$ python3 -q
>>> import numpy as np
>>> np.set_printoptions(precision=2, suppress=True, linewidth=200)
>>> tidy = lambda a: np.round(a, 2) + 0
>>> K = np.cumsum(np.array([[1, 1, -2],
...     [2, -2, 1],
...     [-2, 1, 1],
...     [-2, -1, 2],
...     [2, 2, 0],
...     [1, -1, 0],
...     [-1, -1, 2],
...     [1, -1, -1],
...     [1, 1, -2],
...     [-1, 0, 1],
...     [2, 2, -2],
...     [1, -2, -2],
...     [-2, 2, -1],
...     [0, -1, 1],
...     [-2, 2, -1],
...     [2, 1, 1],
...     [-2, 2, 1],
...     [2, 2, 2],
...     [2, 1, -2],
...     [-2, 2, -2],
...     [0, 2, -2],
...     [2, -1, 0],
...     [-2, 0, -2],
...     [-1, -1, -2],
...     [2, -1, 0]]), axis=0)
>>> K
array([[ 1,  1, -2],
       [ 3, -1, -1],
       [ 1,  0,  0],
       [-1, -1,  2],
       [ 1,  1,  2],
       [ 2,  0,  2],
       [ 1, -1,  4],
       [ 2, -2,  3],
       [ 3, -1,  1],
       [ 2, -1,  2],
       [ 4,  1,  0],
       [ 5, -1, -2],
       [ 3,  1, -3],
       [ 3,  0, -2],
       [ 1,  2, -3],
       [ 3,  3, -2],
       [ 1,  5, -1],
       [ 3,  7,  1],
       [ 5,  8, -1],
       [ 3, 10, -3],
       [ 3, 12, -5],
       [ 5, 11, -5],
       [ 3, 11, -7],
       [ 2, 10, -9],
       [ 4,  9, -9]])
>>> Q, vecs = np.linalg.qr(K[:, :1])[0], np.linalg.qr(K[:, 1:])[0]
>>> sig = np.linalg.svd(Q.T @ vecs, compute_uv=False)
>>> tidy(np.degrees(np.arccos(sig.clip(0, 1))))
array([48.24])
>>> tidy(np.linalg.norm(Q @ Q.T - vecs @ vecs.T, 2))
np.float64(1.0)
>>> tidy(sig)
array([0.67])
>>> data = np.array([[0.0, 3.0], [0.0, -3.0]])
>>> tidy(np.linalg.matrix_power(data, 4))
array([[  0., -81.],
       [  0.,  81.]])
>>> tidy(np.sort(np.abs(np.linalg.eigvals(data))))
array([0., 3.])
>>> G = data.T @ data
>>> tidy(np.linalg.svd(data, compute_uv=False) ** 2)
array([18.,  0.])
>>> np.linalg.matrix_rank(G)
np.int64(1)
>>> np.trace(G), (data ** 2).sum()
(np.float64(18.0), np.float64(18.0))
>>> (data @ data.T).shape
(2, 2)
>>> G
array([[ 0.,  0.],
       [ 0., 18.]])
>>> np.allclose(G, G.T)
True
>>> tidy(np.linalg.eigvalsh(G)[::-1])
array([18.,  0.])
>>> np.diag(G)
array([ 0., 18.])
>>> Uu, sig, Vh = np.linalg.svd(data)
>>> tidy(sig)
array([4.24, 0.  ])
>>> Y = Uu[:, :1] @ np.diag(sig[:1]) @ Vh[:1]
>>> tidy(np.linalg.norm(data - Y, 2)), sig[1]
(np.float64(0.0), np.float64(0.0))
>>> tidy(Y)
array([[ 0.,  3.],
       [ 0., -3.]])
>>> np.linalg.matrix_rank(Y)
np.int64(1)
>>> vec = np.array([0, 2, 1])
>>> y = K @ vec
>>> y
array([ 0, -3,  0,  0,  4,  2,  2, -1, -1,  0,  2, -4, -1, -2,  1,  4,  9, 15, 15, 17, 19, 17, 15, 11,  9])
>>> tidy(np.linalg.lstsq(K, y)[0])
array([0., 2., 1.])
>>> tidy(np.linalg.solve(K.T @ K, K.T @ y))
array([0., 2., 1.])
>>> rng = np.random.default_rng(462)
>>> y = y + 0.02 * rng.normal(size=25)
>>> tidy(y)
array([ 0.  , -3.01,  0.01, -0.04,  3.99,  2.02,  1.97, -1.03, -0.97,  0.  ,  2.  , -4.02, -1.02, -2.02,  1.01,  4.01,  9.01, 15.  , 15.02, 16.98, 19.  , 17.02, 14.98, 11.  ,  9.  ])
>>> beta, *_ = np.linalg.lstsq(K, y)
>>> tidy(K.T @ (y - K @ beta))
array([0., 0., 0.])
>>> tidy(beta)
array([0., 2., 1.])
>>> [round(float(np.linalg.norm(np.linalg.solve(K.T @ K + lam * np.eye(3), K.T @ y))), 2) for lam in (0, 1, 10, 100)]
[2.24, 2.22, 2.08, 1.43]
>>> t3 = np.stack([data, -2 * data, data[::-1]])
>>> np.linalg.matrix_rank(t3.reshape(3, -1))
np.int64(1)
>>> np.linalg.matrix_rank(t3)
array([1, 1, 1])
>>> t3.shape
(3, 2, 2)
>>> (t3 @ data.T).shape
(3, 2, 2)
>>> A = np.load("run2.npy")
>>> tidy(A)
array([[0.5 , 0.  , 0.5 ],
       [0.  , 0.5 , 0.5 ],
       [0.33, 0.33, 0.33]])
>>> # rows sum to 1
>>> vec = np.array([1, -5, -1])
>>> y = A @ vec
>>> tidy(y)
array([ 0.  , -3.  , -1.67])
>>> tidy(np.linalg.solve(A, 4 * y))
array([  4., -20.,  -4.])
>>> tidy(np.linalg.solve(A.T, A[1]))
array([0., 1., 0.])
>>> W0 = np.array([[1, 0, 0, 1], [2, 0, 3, 0], [2, 0, 3, 3], [3, 3, 0, 0]])
>>> W0
array([[1, 0, 0, 1],
       [2, 0, 3, 0],
       [2, 0, 3, 3],
       [3, 3, 0, 0]])
>>> np.linalg.matrix_power(W0, 2)
array([[ 4,  3,  0,  1],
       [ 8,  0,  9, 11],
       [17,  9,  9, 11],
       [ 9,  0,  9,  3]])
>>> tidy(np.sort(np.abs(np.linalg.eigvals(W0))))
array([1.  , 2.37, 2.37, 4.8 ])
>>> W0 @ W0
array([[ 4,  3,  0,  1],
       [ 8,  0,  9, 11],
       [17,  9,  9, 11],
       [ 9,  0,  9,  3]])
>>> tidy(np.abs(np.linalg.eigvals(W0)).max())
np.float64(4.8)
>>> z = rng.permutation(4)
>>> Y = W0[:, z] * rng.choice([-1, 1], 4)
>>> Y
array([[ 0, -1,  0,  1],
       [ 3,  0,  0,  2],
       [ 3, -3,  0,  2],
       [ 0,  0,  3,  3]])
>>> Uu, _, Vh = np.linalg.svd(W0.T @ Y)
>>> tidy(Uu @ Vh)
array([[ 0.,  0.,  0.,  1.],
       [ 0.,  0.,  1.,  0.],
       [ 1.,  0.,  0.,  0.],
       [ 0., -1.,  0.,  0.]])
>>> z
array([2, 3, 1, 0])
>>> tidy(np.linalg.lstsq(W0, Y)[0])
array([[ 0.,  0.,  0.,  1.],
       [ 0.,  0.,  1.,  0.],
       [ 1.,  0.,  0.,  0.],
       [ 0., -1.,  0.,  0.]])
>>> G = Y.T @ Y
>>> (Y @ Y.T).shape
(4, 4)
>>> np.linalg.matrix_rank(G)
np.int64(4)
>>> np.allclose(G, G.T)
True
>>> Y = W0 / np.sqrt((W0 ** 2).mean(axis=1, keepdims=True))
>>> np.linalg.matrix_rank(Y) == np.linalg.matrix_rank(W0)
np.True_
>>> W0 - W0.mean(axis=1, keepdims=True)
array([[ 0.5 , -0.5 , -0.5 ,  0.5 ],
       [ 0.75, -1.25,  1.75, -1.25],
       [ 0.  , -2.  ,  1.  ,  1.  ],
       [ 1.5 ,  1.5 , -1.5 , -1.5 ]])
>>> tidy(np.linalg.norm(Y, axis=1))
array([2., 2., 2., 2.])
>>> tidy(np.linalg.norm(W0, "nuc"))
np.float64(12.42)
>>> tidy(np.linalg.norm(W0) ** 2 / np.linalg.norm(W0, 2) ** 2)
np.float64(1.51)
>>> X = np.load("x.npy")
>>> X
array([[13.08, -6.53,  9.96],
       [12.64, -6.24,  9.61],
       [ 6.12, -2.39,  4.39],
       [ 5.47, -2.07,  3.89],
       [ 1.4 , -0.48,  0.82],
       [ 1.2 , -0.43,  0.68],
       [ 0.68, -0.31,  0.33],
       [-0.05, -0.16, -0.11],
       [-0.07, -0.09, -0.09],
       [-0.07, -0.08, -0.08],
       [-0.04, -0.04, -0.04],
       [ 1.3 ,  1.51,  1.  ],
       [ 1.89,  2.49,  1.38],
       [ 2.05,  2.8 ,  1.48],
       [ 2.67,  4.14,  1.83],
       [ 3.02,  5.07,  2.01],
       [ 3.27,  5.79,  2.13],
       [ 3.68,  7.13,  2.31],
       [ 5.31, 15.97,  2.61],
       [ 5.4 , 16.72,  2.59],
       [ 5.91, 23.53,  2.21]])
>>> Ac = X - X.mean(axis=0)
>>> Uu, sig, Vh = np.linalg.svd(Ac, full_matrices=False)
>>> np.abs(Uu[:, 0]).argmax()
np.int64(20)
>>> np.searchsorted(np.cumsum(sig ** 2) / (sig ** 2).sum(), 0.9) + 1
np.int64(2)
>>> np.abs(Vh[0]).argmax()
np.int64(1)
>>> tidy(np.abs(Vh[-1]))
array([0.58, 0.06, 0.81])
>>> (np.sign(Uu[:, 0]) == np.sign(Uu[0, 0])).astype(int)
array([1, 1, 1, 1, 1, 1, 1, 1, 1, 1, 1, 1, 1, 1, 0, 0, 0, 0, 0, 0, 0])
>>> tidy(sig ** 2 / (sig ** 2).sum())
array([0.73, 0.27, 0.  ])
>>> Y = np.c_[X[:, :1] @ np.array([[7]]), np.array([-3, -2, -1, -1, 1, 1, 0, -1, 3, 2, 1, 2, -2, -3, -3, 1, -3, 2, -2, 0, 1])]
>>> tidy(Y)
array([[91.56, -3.  ],
       [88.48, -2.  ],
       [42.84, -1.  ],
       [38.29, -1.  ],
       [ 9.8 ,  1.  ],
       [ 8.4 ,  1.  ],
       [ 4.76,  0.  ],
       [-0.35, -1.  ],
       [-0.49,  3.  ],
       [-0.49,  2.  ],
       [-0.28,  1.  ],
       [ 9.1 ,  2.  ],
       [13.23, -2.  ],
       [14.35, -3.  ],
       [18.69, -3.  ],
       [21.14,  1.  ],
       [22.89, -3.  ],
       [25.76,  2.  ],
       [37.17, -2.  ],
       [37.8 ,  0.  ],
       [41.37,  1.  ]])
>>> tidy(np.linalg.lstsq(X, Y[:, 0])[0])
array([7., 0., 0.])
>>> tidy(np.linalg.norm(Y - X @ np.linalg.lstsq(X, Y)[0], axis=0))
array([0.  , 7.27])
>>> np.linalg.matrix_rank(np.c_[X, Y])
np.int64(4)
>>> W1 = np.array([[-2, -1, -2], [1, -2, 2], [-2, 0, -2]])
>>> beta = np.array([0, 0, 0])
>>> H = np.maximum(X @ W1 + beta, 0)
>>> tidy((H > 0).mean(axis=0))
array([0.33, 0.19, 0.43])
>>> np.linalg.matrix_rank(H)
np.int64(3)
>>> cent = np.array([[-1, -1], [-5, -4], [0, -2]])
>>> (H @ cent).round(6).argmax(axis=1)
array([0, 0, 0, 0, 0, 0, 0, 1, 0, 0, 0, 0, 0, 0, 0, 0, 0, 0, 0, 0, 0])
>>> Ac = X - X.mean(axis=0)
>>> vecs = np.linalg.svd(Ac)[2][:2]
>>> Y = Ac - Ac @ vecs.T @ vecs
>>> tidy((Ac @ vecs.T).std(axis=0))
array([7.33, 4.45])
>>> tidy(np.diag(vecs.T @ vecs))
array([0.66, 1.  , 0.34])
>>> tidy(np.cov(Ac @ vecs.T, rowvar=False))
array([[56.46,  0.  ],
       [ 0.  , 20.81]])
>>> np.linalg.norm(Y, axis=1).round(6).argmax()
np.int64(20)
>>> f = np.array([-3, 0, 1])
>>> Y = A + np.outer(f, np.eye(3)[0])
>>> tidy(np.linalg.det(Y) / np.linalg.det(A)), tidy(1 + np.linalg.solve(A, f)[0])
(np.float64(4.0), np.float64(4.0))
>>> np.linalg.matrix_rank(Y - A)
np.int64(1)
>>> tidy(Y)
array([[-2.5 ,  0.  ,  0.5 ],
       [ 0.  ,  0.5 ,  0.5 ],
       [ 1.33,  0.33,  0.33]])
>>> np.linalg.matrix_rank(np.linalg.inv(Y) - np.linalg.inv(A), tol=1e-8)
np.int64(1)
>>> feats = np.load("test1.npy")
>>> feats
array([[ 0.4,  0.8,  0.6],
       [-0.2, -0.9,  2.7],
       [ 0. , -0.9, -0.2],
       [-1.3, -0.3,  2. ]])
>>> vec = np.array([0, -1, 0])
>>> y = feats @ vec
>>> tidy(np.linalg.pinv(feats) @ feats)
array([[1., 0., 0.],
       [0., 1., 0.],
       [0., 0., 1.]])
>>> y = y + 0.3 * rng.normal(size=4)
>>> tidy(y)
array([-0.84,  1.33,  0.69,  0.37])
>>> beta, *_ = np.linalg.lstsq(feats, y)
>>> [round(float(np.linalg.norm(np.linalg.solve(feats.T @ feats + lam * np.eye(3), feats.T @ y))), 2) for lam in (0, 1, 10, 100)]
[1.03, 0.68, 0.23, 0.04]
>>> tidy(beta)
array([ 0.12, -1.01,  0.14])
>>> tidy(feats.T @ (y - feats @ beta))
array([0., 0., 0.])
>>> tidy(np.linalg.norm(y - feats @ beta))
np.float64(0.27)
>>> vec = np.array([5, 2, 0])
>>> y = feats @ vec
>>> beta, lr = np.zeros(3), 1 / np.linalg.norm(feats, 2) ** 2
>>> for i in range(25):
...     beta -= lr * feats.T @ (feats @ beta - y)
...     if i % 5 == 0: print(i, round(np.linalg.norm(feats @ beta - y), 2))
... 
0 5.18
5 3.03
10 1.86
15 1.18
20 0.77
>>> tidy(np.linalg.cond(feats))
np.float64(3.57)
>>> hat = feats @ np.linalg.solve(feats.T @ feats, feats.T)
>>> tidy(hat)
array([[ 0.63,  0.15, -0.44, -0.14],
       [ 0.15,  0.94,  0.18,  0.06],
       [-0.44,  0.18,  0.49, -0.16],
       [-0.14,  0.06, -0.16,  0.95]])
>>> np.allclose(hat @ hat, hat)
True
>>> tidy((np.eye(4) - hat) @ feats)
array([[0., 0., 0.],
       [0., 0., 0.],
       [0., 0., 0.],
       [0., 0., 0.]])
>>> tidy(np.linalg.eigvalsh(hat))
array([0., 1., 1., 1.])
>>> F = np.array([[0.5, 0.5, 0.0, 0.0],
...     [0.33, 0.67, 0.0, 0.0],
...     [0.0, 0.0, 1.0, 0.0],
...     [0.5, 0.0, 0.0, 0.5]])
>>> # a transition matrix
>>> ang = np.radians(135)
>>> r_ = np.eye(3)
>>> r_[2, 2] = r_[1, 1] = np.cos(ang)
>>> r_[2, 1], r_[1, 2] = -np.sin(ang), np.sin(ang)
>>> tidy(r_)
array([[ 1.  ,  0.  ,  0.  ],
       [ 0.  , -0.71,  0.71],
       [ 0.  , -0.71, -0.71]])
>>> Y = feats @ r_.T
>>> np.allclose(feats @ feats.T, Y @ Y.T)
True
>>> tidy(np.linalg.det(r_)), tidy(np.trace(r_))
(np.float64(1.0), np.float64(-0.41))
>>> tidy(Y)
array([[ 0.4 , -0.14, -0.99],
       [-0.2 ,  2.55, -1.27],
       [ 0.  ,  0.49,  0.78],
       [-1.3 ,  1.63, -1.2 ]])
>>> tidy(np.abs(Y - feats).max(axis=0))
array([0.  , 3.45, 3.97])
>>> (np.linalg.matrix_power((F != 0) + (F.T != 0) + np.eye(4), 4) > 0).astype(int)
array([[1, 1, 0, 1],
       [1, 1, 0, 1],
       [0, 0, 1, 0],
       [1, 1, 0, 1]])
>>> (F != 0).astype(int)
array([[1, 1, 0, 0],
       [1, 1, 0, 0],
       [0, 0, 1, 0],
       [1, 0, 0, 1]])
>>> tidy(np.sort(np.linalg.eigvals(F).real))
array([0.17, 0.5 , 1.  , 1.  ])
>>> tidy(F @ F)
array([[0.42, 0.58, 0.  , 0.  ],
       [0.39, 0.61, 0.  , 0.  ],
       [0.  , 0.  , 1.  , 0.  ],
       [0.5 , 0.25, 0.  , 0.25]])
>>> tidy(np.linalg.det(F))
np.float64(0.09)
>>> f, r1 = F[3], F[1]
>>> tidy(f @ r1)
np.float64(0.16)
>>> pr = (f @ r1) / (f @ f) * f
>>> np.linalg.matrix_rank(np.outer(f, r1))
np.int64(1)
>>> tidy(r1 - pr)
array([ 0.16,  0.67,  0.  , -0.16])
>>> tidy(pr)
array([0.16, 0.  , 0.  , 0.16])
>>> z = rng.permutation(4)
>>> z
array([0, 3, 2, 1])
>>> Y = F[z][:, z]
>>> np.trace(Y)
np.float64(2.67)
>>> np.diag(Y)
array([0.5 , 0.5 , 1.  , 0.67])
>>> Y
array([[0.5 , 0.  , 0.  , 0.5 ],
       [0.5 , 0.5 , 0.  , 0.  ],
       [0.  , 0.  , 1.  , 0.  ],
       [0.33, 0.  , 0.  , 0.67]])
>>> vec = np.array([-3, 3, -3, 0])
>>> y = F @ vec
>>> tidy(y)
array([ 0.  ,  1.02, -3.  , -1.5 ])
>>> tidy(np.linalg.solve(F, F[:, 3]))
array([0., 0., 0., 1.])
>>> tidy(np.linalg.solve(F.T, F[1]))
array([0., 1., 0., 0.])
>>> tidy(np.linalg.solve(F, 5 * y))
array([-15.,  15., -15.,   0.])
>>> tidy(np.linalg.solve(F, y + F[:, 0]))
array([-2.,  3., -3.,  0.])
>>> arr = np.arange(9).reshape(3, 3) + 2
>>> arr
array([[ 2,  3,  4],
       [ 5,  6,  7],
       [ 8,  9, 10]])
>>> # looks like rank 2
>>> vec = np.array([0, -1, 3])
>>> a = np.maximum(arr @ vec, 0)
>>> tidy(np.tanh(arr @ vec))
array([1., 1., 1.])
>>> arr.T @ a
array([261, 306, 351])
>>> np.maximum(arr @ vec, 0) - np.maximum(-arr @ vec, 0)
array([ 9, 15, 21])
